$ python -q
>>> import numpy as np
>>> from numpy import linalg as LA
>>> np.set_printoptions(suppress=True, linewidth=160)
>>> F = np.load("block10.npy")
>>> F.round(2)
array([[ 0.18, -0.83, -0.75, -0.48,  0.7 ,  0.52, -1.06,  0.78, -0.01, -0.03],
       [-0.36,  0.51, -0.08,  1.1 ,  0.02,  0.69, -0.05,  0.63, -0.72, -0.99],
       [ 0.09,  0.16,  0.8 , -0.67, -1.27, -0.14, -0.66,  0.83, -0.34, -0.07],
       [ 0.91, -0.4 ,  0.55,  0.43, -0.43,  1.3 , -0.18, -0.54,  0.56,  0.05],
       [-0.36, -0.33,  1.03,  0.82,  0.6 , -0.34, -0.77, -0.08, -0.44,  0.86],
       [-0.09,  0.62,  0.71, -0.35,  0.77,  0.52,  0.65,  1.02,  0.7 ,  0.39],
       [ 0.54, -0.79, -0.4 ,  0.73, -0.49, -0.31,  0.85,  0.91, -0.18,  0.68],
       [-1.09, -0.52, -0.02, -0.55, -0.27,  0.96,  0.56, -0.28, -0.76,  0.54],
       [-0.45,  0.89, -0.85,  0.43, -0.57,  0.28, -0.61,  0.05,  0.56,  1.01],
       [-1.09, -0.82,  0.19,  0.34, -0.35, -0.23, -0.04,  0.19,  1.2 , -0.58]])
>>> F.inv()
Traceback (most recent call last):
  File "<python-input-5>", line 1, in <module>
    F.inv()
    ^^^^^
AttributeError: 'numpy.ndarray' object has no attribute 'inv'
>>> round(float(np.trace(F)), 2)
3.59
>>> np.round(np.sort(np.abs(LA.eigvals(F))), 2)
array([2., 2., 2., 2., 2., 2., 2., 2., 2., 2.])
>>> round(float(LA.det(F)), 2)
-1024.0
>>> np.allclose(F, F.T)
False
>>> gram = F.T @ F
>>> np.trace(gram), (F ** 2).sum()
(np.float64(40.0), np.float64(40.0))
>>> LA.matrix_rank(gram)
np.int64(10)
>>> gram.round(2) + 0
array([[4., 0., 0., 0., 0., 0., 0., 0., 0., 0.],
       [0., 4., 0., 0., 0., 0., 0., 0., 0., 0.],
       [0., 0., 4., 0., 0., 0., 0., 0., 0., 0.],
       [0., 0., 0., 4., 0., 0., 0., 0., 0., 0.],
       [0., 0., 0., 0., 4., 0., 0., 0., 0., 0.],
       [0., 0., 0., 0., 0., 4., 0., 0., 0., 0.],
       [0., 0., 0., 0., 0., 0., 4., 0., 0., 0.],
       [0., 0., 0., 0., 0., 0., 0., 4., 0., 0.],
       [0., 0., 0., 0., 0., 0., 0., 0., 4., 0.],
       [0., 0., 0., 0., 0., 0., 0., 0., 0., 4.]])
>>> O, vecs = LA.qr(F[:, :8])[0], LA.qr(F[:, 8:])[0]
>>> s = LA.svd(O.T @ vecs, compute_uv=False)
>>> s.round(2) + 0
array([0., 0.])
>>> (s > 0.9).sum()
np.int64(0)
>>> round(LA.norm(O @ O.T - vecs @ vecs.T, 2), 2)
np.float64(1.0)
>>> r0 = np.array([-1, -3, 3, -1, 3, 0, 0, 2, 1, 1])
>>> B = F + np.outer(r0, np.eye(10)[0])
>>> LA.matrix_rank(B - F)
np.int64(1)
>>> LA.matrix_rank(LA.inv(B) - LA.inv(F), tol=1e-8)
np.int64(1)
>>> round(float(LA.det(B) / LA.det(F)), 2), round(1 + LA.solve(F, r0)[0], 2)
(-0.13, np.float64(-0.13))
>>> r0, g = F[0], F[5]
>>> r0 @ g
np.float64(0.0)
>>> pr = (r0 @ g) / (r0 @ r0) * r0
>>> pr
array([ 0., -0., -0., -0.,  0.,  0., -0.,  0., -0., -0.])
>>> np.round(g - pr, 2)
array([-0.09,  0.62,  0.71, -0.35,  0.77,  0.52,  0.65,  1.02,  0.7 ,  0.39])
>>> X = np.loadtxt("sample8.csv", delimiter=",")
>>> X
array([[-0.07, -0.08, -1.97,  0.  , -3.99, -4.  ,  0.01, -3.95, -0.03, -1.94],
       [ 0.05, -0.08,  1.99, -0.06,  4.09,  3.95, -0.05,  4.17, -0.04,  1.86],
       [ 0.02,  0.07, -0.98,  0.09, -2.01, -1.95, -0.11, -1.81, -0.18, -1.  ],
       [ 0.08,  0.07, -2.03,  0.14, -4.06, -3.94, -0.08, -3.78, -0.06, -2.01],
       [ 0.01,  0.04, -1.93,  0.11, -4.06, -4.11, -0.07, -3.91,  0.11, -2.19],
       [ 0.09, -0.15,  2.01,  0.09,  3.71,  3.97,  0.  ,  4.02,  0.23,  1.87],
       [ 0.17, -0.03, -1.96,  0.03, -3.97, -4.02,  0.  , -4.05,  0.13, -2.07],
       [ 0.01, -0.05, -2.02, -0.09, -4.  , -3.97, -0.17, -4.04, -0.18, -1.79],
       [ 0.07, -0.05, -2.  ,  0.02, -4.21, -3.84, -0.09, -3.98,  0.01, -1.9 ],
       [ 0.25,  0.13,  0.24, -0.14, -0.15, -0.06,  0.07, -0.02, -0.04, -0.22],
       [-0.09,  0.2 ,  0.93,  0.14,  2.03,  2.08, -0.08,  1.85,  0.21,  1.06]])
>>> O, Rm = LA.qr(X)
>>> np.round(np.abs(np.diag(Rm)), 2)
array([0.36, 0.33, 5.72, 0.29, 0.5 , 0.37, 0.2 , 0.3 , 0.16, 0.08])
>>> O.shape, Rm.shape
((11, 10), (10, 10))
>>> Rm.round(2) + 0
array([[ 0.36,  0.  , -0.84, -0.06, -2.3 , -2.12,  0.01, -1.99,  0.02, -1.29],
       [ 0.  ,  0.33, -0.34,  0.07, -0.69, -0.74, -0.02, -0.83,  0.  , -0.42],
       [ 0.  ,  0.  ,  5.72, -0.07, 11.45, 11.37,  0.13, 11.36,  0.14,  5.55],
       [ 0.  ,  0.  ,  0.  , -0.29, -0.02, -0.2 ,  0.08, -0.3 , -0.26,  0.02],
       [ 0.  ,  0.  ,  0.  ,  0.  ,  0.5 ,  0.29, -0.05,  0.29, -0.08,  0.23],
       [ 0.  ,  0.  ,  0.  ,  0.  ,  0.  , -0.37,  0.08, -0.09,  0.04, -0.33],
       [ 0.  ,  0.  ,  0.  ,  0.  ,  0.  ,  0.  , -0.2 ,  0.13, -0.11,  0.01],
       [ 0.  ,  0.  ,  0.  ,  0.  ,  0.  ,  0.  ,  0.  ,  0.3 , -0.26, -0.06],
       [ 0.  ,  0.  ,  0.  ,  0.  ,  0.  ,  0.  ,  0.  ,  0.  , -0.16,  0.07],
       [ 0.  ,  0.  ,  0.  ,  0.  ,  0.  ,  0.  ,  0.  ,  0.  ,  0.  , -0.08]])
